% ipython --no-banner

In [1]: import numpy as np

In [2]: np.set_printoptions(precision=3, suppress=True, linewidth=200, sign=" ")

In [3]: def tidy(a):
   ...:     return np.round(a, 3) + 0
   ...: 

In [4]: A = np.loadtxt("sample5.csv", delimiter=",")

In [5]: A
Out[5]: 
array([[ 1., -1.,  1.,  1.,  0.,  0.],
       [ 0., -1., -2., -2.,  0.,  0.],
       [-2., -2.,  1., -2.,  0.,  0.],
       [-1., -2.,  1., -1.,  0.,  0.],
       [ 0.,  0.,  0.,  0.,  0., -3.],
       [ 0.,  0.,  0.,  0.,  1.,  1.]])

In [6]: cov = A.T @ A

In [7]: (A @ A.T).shape
Out[7]: (6, 6)

In [8]: np.trace(cov), (A ** 2).sum()
Out[8]: (np.float64(44.0), np.float64(44.0))

In [9]: cov
Out[9]: 
array([[ 6.,  5., -2.,  6.,  0.,  0.],
       [ 5., 10., -3.,  7.,  0.,  0.],
       [-2., -3.,  7.,  2.,  0.,  0.],
       [ 6.,  7.,  2., 10.,  0.,  0.],
       [ 0.,  0.,  0.,  0.,  1.,  1.],
       [ 0.,  0.,  0.,  0.,  1., 10.]])

In [10]: np.allclose(cov, cov.T)
Out[10]: True

In [11]: th = np.radians(120)

In [12]: r_ = np.eye(6)

In [13]: r_[4, 4] = r_[2, 2] = np.cos(th)

In [14]: r_[4, 2], r_[2, 4] = -np.sin(th), np.sin(th)

In [15]: tidy(r_)
Out[15]: 
array([[ 1.   ,  0.   ,  0.   ,  0.   ,  0.   ,  0.   ],
       [ 0.   ,  1.   ,  0.   ,  0.   ,  0.   ,  0.   ],
       [ 0.   ,  0.   , -0.5  ,  0.   ,  0.866,  0.   ],
       [ 0.   ,  0.   ,  0.   ,  1.   ,  0.   ,  0.   ],
       [ 0.   ,  0.   , -0.866,  0.   , -0.5  ,  0.   ],
       [ 0.   ,  0.   ,  0.   ,  0.   ,  0.   ,  1.   ]])

In [16]: Y = A @ r_.T

In [17]: tidy(np.abs(Y - A).max(axis=0))
Out[17]: array([ 0.   ,  0.   ,  3.   ,  0.   ,  1.732,  0.   ])

In [18]: tidy(Y)
Out[18]: 
array([[ 1.   , -1.   , -0.5  ,  1.   , -0.866,  0.   ],
       [ 0.   , -1.   ,  1.   , -2.   ,  1.732,  0.   ],
       [-2.   , -2.   , -0.5  , -2.   , -0.866,  0.   ],
       [-1.   , -2.   , -0.5  , -1.   , -0.866,  0.   ],
       [ 0.   ,  0.   ,  0.   ,  0.   ,  0.   , -3.   ],
       [ 0.   ,  0.   ,  0.866,  0.   , -0.5  ,  1.   ]])

In [19]: np.allclose(np.linalg.norm(A, axis=1), np.linalg.norm(Y, axis=1))
Out[19]: True

In [20]: tidy(np.linalg.det(r_)), np.trace(r_)
Out[20]: (np.float64(1.0), np.float64(3.0))

In [21]: x0 = np.array([3, -3, -1, -2, -1, -1])

In [22]: y = A @ x0

In [23]: b, lr = np.zeros(6), 1 / np.linalg.norm(A, 2) ** 2

In [24]: for i in range(40):
    ...:     b -= lr * A.T @ (A @ b - y)
    ...:     if i % 10 == 0: print(i, round(np.linalg.norm(A @ b - y), 3))
    ...: 
0 6.609
10 1.588
20 0.522
30 0.269

In [25]: tidy(np.linalg.cond(A))
Out[25]: np.float64(52.69)

In [26]: feats = np.loadtxt("mat.csv", delimiter=",")

In [27]: feats
Out[27]: 
array([[  0.739,   0.371,   1.758],
       [  0.563,  14.078,   4.544],
       [  0.892,  -2.489,  -1.779],
       [ -1.232,  -6.562,  -4.185],
       [  0.735,  42.203,  -1.705],
       [ -0.178,   1.197,   4.985],
       [  1.48 ,  18.666,   6.413],
       [ -0.376,   6.217,   2.252],
       [  0.376, -37.69 ,  -6.498],
       [ -0.84 ,   0.188,  -3.936],
       [ -0.986,  21.183,   0.673],
       [ -0.153,   7.054,  -3.759],
       [ -1.596,   2.947,  -0.683],
       [ -1.206,   6.058,   2.567]])

In [28]: x0 = np.array([-2, -1, -3])

In [29]: y = feats @ x0

In [30]: tidy(np.linalg.solve(feats.T @ feats, feats.T @ y))
Out[30]: array([-2., -1., -3.])

In [31]: rng = np.random.default_rng(33)

In [32]: y = y + 0.3 * rng.normal(size=14)

In [33]: tidy(y)
Out[33]: array([ -7.003, -29.005,   6.219,  21.594, -39.029, -15.496, -40.894, -12.035,  56.983,  13.381, -21.552,   4.325,   2.599, -11.784])

In [34]: b, *_ = np.linalg.lstsq(feats, y)

In [35]: tidy(np.linalg.norm(y - feats @ b))
Out[35]: np.float64(0.709)

In [36]: b.round()
Out[36]: array([-2., -1., -3.])

In [37]: q, vecs = np.linalg.qr(feats[:, :1])[0], np.linalg.qr(feats[:, 1:])[0]

In [38]: sv = np.linalg.svd(q.T @ vecs, compute_uv=False)

In [39]: (sv > 0.9).sum()
Out[39]: np.int64(0)

In [40]: tidy(np.degrees(np.arccos(sv.clip(0, 1))))
Out[40]: array([ 74.786])

In [41]: tidy(np.linalg.norm(q @ q.T - vecs @ vecs.T, 2))
Out[41]: np.float64(1.0)

In [42]: np.trace(A)
Out[42]: np.float64(1.0)

In [43]: np.allclose(A, A.T)
Out[43]: False

In [44]: tidy(np.linalg.det(A))
Out[44]: np.float64(-6.0)

In [45]: (A - A.T) / 2
Out[45]: 
array([[ 0. , -0.5,  1.5,  1. ,  0. ,  0. ],
       [ 0.5,  0. ,  0. ,  0. ,  0. ,  0. ],
       [-1.5,  0. ,  0. , -1.5,  0. ,  0. ],
       [-1. ,  0. ,  1.5,  0. ,  0. ,  0. ],
       [ 0. ,  0. ,  0. ,  0. ,  0. , -2. ],
       [ 0. ,  0. ,  0. ,  0. ,  2. ,  0. ]])

In [46]: tidy(np.abs(np.linalg.eigvals(A)).max())
Out[46]: np.float64(3.409)

In [47]: A @ A
Out[47]: 
array([[-2., -4.,  5.,  0.,  0.,  0.],
       [ 6.,  9., -2.,  8.,  0.,  0.],
       [-2.,  6.,  1.,  2.,  0.,  0.],
       [-2.,  3.,  3.,  2.,  0.,  0.],
       [ 0.,  0.,  0.,  0., -3., -3.],
       [ 0.,  0.,  0.,  0.,  1., -2.]])

In [48]: np.allclose(A @ A.T, A.T @ A)
Out[48]: False

In [49]: r0 = np.array([3, 3, -3, 3, 3, 3])

In [50]: v = np.array([-2, 0, 0, -2, 2])

In [51]: J = r0[:, None] + v[None, :]

In [52]: J
Out[52]: 
array([[ 1,  3,  3,  1,  5],
       [ 1,  3,  3,  1,  5],
       [-5, -3, -3, -5, -1],
       [ 1,  3,  3,  1,  5],
       [ 1,  3,  3,  1,  5],
       [ 1,  3,  3,  1,  5]])

In [53]: rk = np.linalg.matrix_rank(J)

In [54]: rk
Out[54]: np.int64(2)

In [55]: ns = np.linalg.svd(J)[2][rk:].T

In [56]: [int(np.linalg.matrix_rank(J[:i])) for i in range(1, len(J) + 1)]
Out[56]: [1, 1, 2, 2, 2, 2]

In [57]: [int(np.linalg.matrix_rank(J[:, :j + 1])) for j in range(5)]
Out[57]: [1, 2, 2, 2, 2]

In [58]: np.argsort(-np.linalg.norm(J, axis=0).round(6), kind="stable")[:3]
Out[58]: array([ 4,  1,  2])

In [59]: np.linalg.matrix_rank(J, rtol=0.1)
Out[59]: np.int64(2)

In [60]: tidy(np.linalg.norm(J, 2) / np.linalg.norm(J))
Out[60]: np.float64(0.93)

In [61]: W1 = np.array([[1, 1, 1, 0, -2],
    ...:     [-1, 0, 2, -1, 2],
    ...:     [1, 2, -3, -2, -3],
    ...:     [3, 3, 0, -1, 0],
    ...:     [2, -3, 0, 2, -3],
    ...:     [-3, 1, 3, -3, -1]])

In [62]: b = np.array([2, 1, 0, 1, 1])

In [63]: hid = np.maximum(A @ W1 + b, 0)

In [64]: (hid > 0).astype(int)
Out[64]: 
array([[ 1,  1,  0,  0,  0],
       [ 0,  0,  1,  1,  1],
       [ 0,  0,  0,  1,  0],
       [ 1,  0,  0,  1,  0],
       [ 1,  0,  0,  1,  1],
       [ 1,  0,  1,  0,  0]])

In [65]: hid
Out[65]: 
array([[  8.,   7.,   0.,   0.,   0.],
       [  0.,   0.,   4.,   8.,   5.],
       [  0.,   0.,   0.,   3.,   0.],
       [  1.,   0.,   0.,   2.,   0.],
       [ 11.,   0.,   0.,  10.,   4.],
       [  1.,   0.,   3.,   0.,   0.]])

In [66]: tidy((hid > 0).mean(axis=0))
Out[66]: array([ 0.667,  0.167,  0.333,  0.667,  0.333])

In [67]: basis = np.array([[1, 2], [-1, 0], [-2, -2], [1, -1], [1, 1]])

In [68]: hid @ basis
Out[68]: 
array([[  1.,  16.],
       [  5., -11.],
       [  3.,  -3.],
       [  3.,   0.],
       [ 25.,  16.],
       [ -5.,  -4.]])

In [69]: W1 @ basis
Out[69]: 
array([[ -4,  -2],
       [ -4,  -3],
       [  0,   7],
       [ -1,   7],
       [  4,  -1],
       [-14, -10]])

In [70]: tidy(A.mean(axis=0))
Out[70]: array([-0.333, -1.   ,  0.167, -0.667,  0.167, -0.333])

In [71]: np.diff(A, axis=0)
Out[71]: 
array([[-1.,  0., -3., -3.,  0.,  0.],
       [-2., -1.,  3.,  0.,  0.,  0.],
       [ 1.,  0.,  0.,  1.,  0.,  0.],
       [ 1.,  2., -1.,  1.,  0., -3.],
       [ 0.,  0.,  0.,  0.,  1.,  4.]])

In [72]: A.sum(axis=1)
Out[72]: array([ 2., -5., -5., -3., -3.,  2.])

In [73]: tidy(np.linalg.norm(A))
Out[73]: np.float64(6.633)

In [74]: np.abs(A).max()
Out[74]: np.float64(3.0)

In [75]: q, _ = np.linalg.qr(np.array([[1.1, -1.1, -0.9], [1.5, 1.2, 0.4], [0.4, -0.4, 0.1]]))

In [76]: X = 3 * q

In [77]: tidy(X)
Out[77]: 
array([[-1.734,  2.223, -1.025],
       [-2.365, -1.846,  0.   ],
       [-0.631,  0.808,  2.819]])

In [78]: np.unique(J.round(6), axis=0).shape
Out[78]: (2, 5)

In [79]: tidy(np.trace(np.linalg.pinv(J) @ J))
Out[79]: np.float64(2.0)

In [80]: idx = rng.integers(0, 2, 3)

In [81]: data = np.triu((idx[:, None] == idx) & (rng.random((3, 3)) < 0.8), 1).astype(int)

In [82]: data += data.T

In [83]: data
Out[83]: 
array([[ 0,  1,  0],
       [ 1,  0,  0],
       [ 0,  0,  0]])

In [84]: r0 = np.array([1, 2])

In [85]: np.convolve(data[1], r0)
Out[85]: array([ 1,  2,  0,  0])

In [86]: np.correlate(data[1], data[2], "full")
Out[86]: array([ 0,  0,  0,  0,  0])

In [87]: np.array([np.convolve(row, r0, "same") for row in data])
Out[87]: 
array([[ 0,  1,  2],
       [ 1,  2,  0],
       [ 0,  0,  0]])

In [88]: tidy(np.linalg.norm(data[0] - data[1]))
Out[88]: np.float64(1.414)

In [89]: tidy(np.linalg.norm(data, "nuc"))
Out[89]: np.float64(2.0)

In [90]: np.linalg.norm(data, axis=1).argmax()
Out[90]: np.int64(0)

In [91]: tidy(np.linalg.norm(data, 1)), tidy(np.linalg.norm(data, np.inf))
Out[91]: (np.float64(1.0), np.float64(1.0))

In [92]: tidy(np.linalg.norm(data, 2))
Out[92]: np.float64(1.0)

In [93]: tidy(np.linalg.norm(data[0], 1)), tidy(np.linalg.norm(data[0], np.inf))
Out[93]: (np.float64(1.0), np.float64(1.0))
